$ python -q
>>> import numpy as np
>>> from numpy import linalg as LA
>>> np.set_printoptions(precision=2, suppress=True, linewidth=100)
>>> tidy = lambda a: np.round(a, 2) + 0
>>> K = np.loadtxt("x.csv", delimiter=",")
>>> K
array([[ 12. ,   6. , -26. ],
       [  0.5,   1. ,   0.7],
       [  0.4,   0.2,  -1.1],
       [ -1.7,  -0.3,  -0.1],
       [  0.6,  -0.6,  -1.7],
       [ -0.1,   1.8,  -0.7],
       [  1. ,  -0.5,  -0.2],
       [  0.4,   0.1,  -1.1],
       [ -0.9,   0.8,  -0.2],
       [ -0.8,   0.6,  -1.2],
       [  0.1,  -1.1,   1.3],
       [  0.3,  -1.3,  -0.9],
       [ -0.1,  -1.3,  -0.4],
       [ -0.4,  -1.1,  -0.4],
       [ -0.7,  -1.5,   0.3],
       [  2.2,  -0.4,  -1. ],
       [ -0.4,   1.9,  -1.3],
       [ -0.1,   0.6,  -0.3],
       [  0.3,   0.9,  -1.4],
       [ -1.2,  -1.2,   0.1],
       [ -1.1,  -0.2,  -0.7],
       [ -1.4,  -1.2,  -0.5],
       [ -0.6,   2.7,  -1.4],
       [ -0.7,   0.6,  -1.9],
       [  0.6,  -0.3,  -1.1],
       [  0.2,  -0.8,  -0.2],
       [ -2.7,  -1.1,   2. ],
       [  0.2,   1.5,  -0.3],
       [ -0.9,   1. ,   1.2],
       [  0.2,  -1.5,  -0.2]])
>>> B = np.c_[K[:, :1] @ np.array([[7]]), np.array([0, 3, 3, 0, 1, 0, 0, 1, 2, 2, 0, 3, 2, 1, 0, 2, 3, 2, 0, 1, 1, 0, 2, 2, 0, 1, 0, 0, 0, 2])]
>>> tidy(B)
array([[ 84. ,   0. ],
       [  3.5,   3. ],
       [  2.8,   3. ],
       [-11.9,   0. ],
       [  4.2,   1. ],
       [ -0.7,   0. ],
       [  7. ,   0. ],
       [  2.8,   1. ],
       [ -6.3,   2. ],
       [ -5.6,   2. ],
       [  0.7,   0. ],
       [  2.1,   3. ],
       [ -0.7,   2. ],
       [ -2.8,   1. ],
       [ -4.9,   0. ],
       [ 15.4,   2. ],
       [ -2.8,   3. ],
       [ -0.7,   2. ],
       [  2.1,   0. ],
       [ -8.4,   1. ],
       [ -7.7,   1. ],
       [ -9.8,   0. ],
       [ -4.2,   2. ],
       [ -4.9,   2. ],
       [  4.2,   0. ],
       [  1.4,   1. ],
       [-18.9,   0. ],
       [  1.4,   0. ],
       [ -6.3,   0. ],
       [  1.4,   2. ]])
>>> LA.matrix_rank(B)
np.int64(2)
>>> tidy(LA.lstsq(K, B[:, 0])[0])
array([7., 0., 0.])
>>> tidy(LA.norm(LA.qr(K)[0].T @ B, axis=0) ** 2 / ((B ** 2).sum(axis=0) + 1e-12))
array([1.  , 0.09])
>>> hat = B @ LA.solve(B.T @ B, B.T)
>>> tidy(np.diag(hat))
array([0.85, 0.12, 0.12, 0.02, 0.02, 0.  , 0.01, 0.01, 0.06, 0.06, 0.  , 0.12, 0.05, 0.01, 0.  ,
       0.08, 0.12, 0.05, 0.  , 0.02, 0.02, 0.01, 0.06, 0.06, 0.  , 0.01, 0.04, 0.  , 0.  , 0.05])
>>> tidy(hat @ B[:, 0])
array([ 84. ,   3.5,   2.8, -11.9,   4.2,  -0.7,   7. ,   2.8,  -6.3,  -5.6,   0.7,   2.1,  -0.7,
        -2.8,  -4.9,  15.4,  -2.8,  -0.7,   2.1,  -8.4,  -7.7,  -9.8,  -4.2,  -4.9,   4.2,   1.4,
       -18.9,   1.4,  -6.3,   1.4])
>>> tidy(LA.eigvalsh(hat))
array([0., 0., 0., 0., 0., 0., 0., 0., 0., 0., 0., 0., 0., 0., 0., 0., 0., 0., 0., 0., 0., 0., 0.,
       0., 0., 0., 0., 0., 1., 1.])
>>> LA.matrix_rank(np.eye(30) - hat)
np.int64(28)
>>> cen = K - K.mean(axis=0)
>>> V = LA.svd(cen)[2][:1]
>>> B = cen - cen @ V.T @ V
>>> tidy(np.diag(V.T @ V))
array([0.18, 0.05, 0.77])
>>> tidy(LA.norm(B) / LA.norm(cen))
np.float64(0.24)
>>> tidy((cen @ V.T).std(axis=0))
array([5.31])
>>> m1 = np.array([[2, 4, 4, 3],
...     [6, 4, 7, 3],
...     [7, 4, 11, 8],
...     [11, 7, 15, 12],
...     [14, 7, 18, 13],
...     [16, 8, 22, 13],
...     [18, 8, 26, 15],
...     [19, 11, 29, 15],
...     [23, 13, 29, 20],
...     [25, 15, 32, 21],
...     [27, 17, 32, 24],
...     [32, 22, 33, 27],
...     [37, 23, 38, 30]])
>>> m1
array([[ 2,  4,  4,  3],
       [ 6,  4,  7,  3],
       [ 7,  4, 11,  8],
       [11,  7, 15, 12],
       [14,  7, 18, 13],
       [16,  8, 22, 13],
       [18,  8, 26, 15],
       [19, 11, 29, 15],
       [23, 13, 29, 20],
       [25, 15, 32, 21],
       [27, 17, 32, 24],
       [32, 22, 33, 27],
       [37, 23, 38, 30]])
>>> W1 = np.array([[2, 1], [1, 0], [0, 1], [1, 1]])
>>> c = np.array([0, 5])
>>> H = np.maximum(m1 @ W1 + c, 0)
>>> LA.matrix_rank(H)
np.int64(2)
>>> cent = np.array([[3, 2, -2], [-2, 1, -2]])
>>> (H @ cent).round(6).argmax(axis=1)
array([1, 1, 1, 1, 1, 1, 1, 1, 1, 1, 1, 1, 1])
>>> W1 @ cent
array([[ 4,  5, -6],
       [ 3,  2, -2],
       [-2,  1, -2],
       [ 1,  3, -4]])
>>> Q, R = LA.qr(m1)
>>> tidy(abs(R[0, 0])), tidy(LA.norm(m1[:, 0]))
(np.float64(74.99), np.float64(74.99))
>>> tidy(R)
array([[-74.99, -45.39, -89.46, -63.53],
       [  0.  ,  -5.51,   6.87,  -0.55],
       [  0.  ,   0.  , -10.41,  -1.68],
       [  0.  ,   0.  ,   0.  ,  -4.54]])
>>> np.trace(Q @ Q.T)
np.float64(4.0)
>>> tidy(Q.T @ Q)
array([[1., 0., 0., 0.],
       [0., 1., 0., 0.],
       [0., 0., 1., 0.],
       [0., 0., 0., 1.]])
>>> tidy(Q @ R)
array([[ 2.,  4.,  4.,  3.],
       [ 6.,  4.,  7.,  3.],
       [ 7.,  4., 11.,  8.],
       [11.,  7., 15., 12.],
       [14.,  7., 18., 13.],
       [16.,  8., 22., 13.],
       [18.,  8., 26., 15.],
       [19., 11., 29., 15.],
       [23., 13., 29., 20.],
       [25., 15., 32., 21.],
       [27., 17., 32., 24.],
       [32., 22., 33., 27.],
       [37., 23., 38., 30.]])
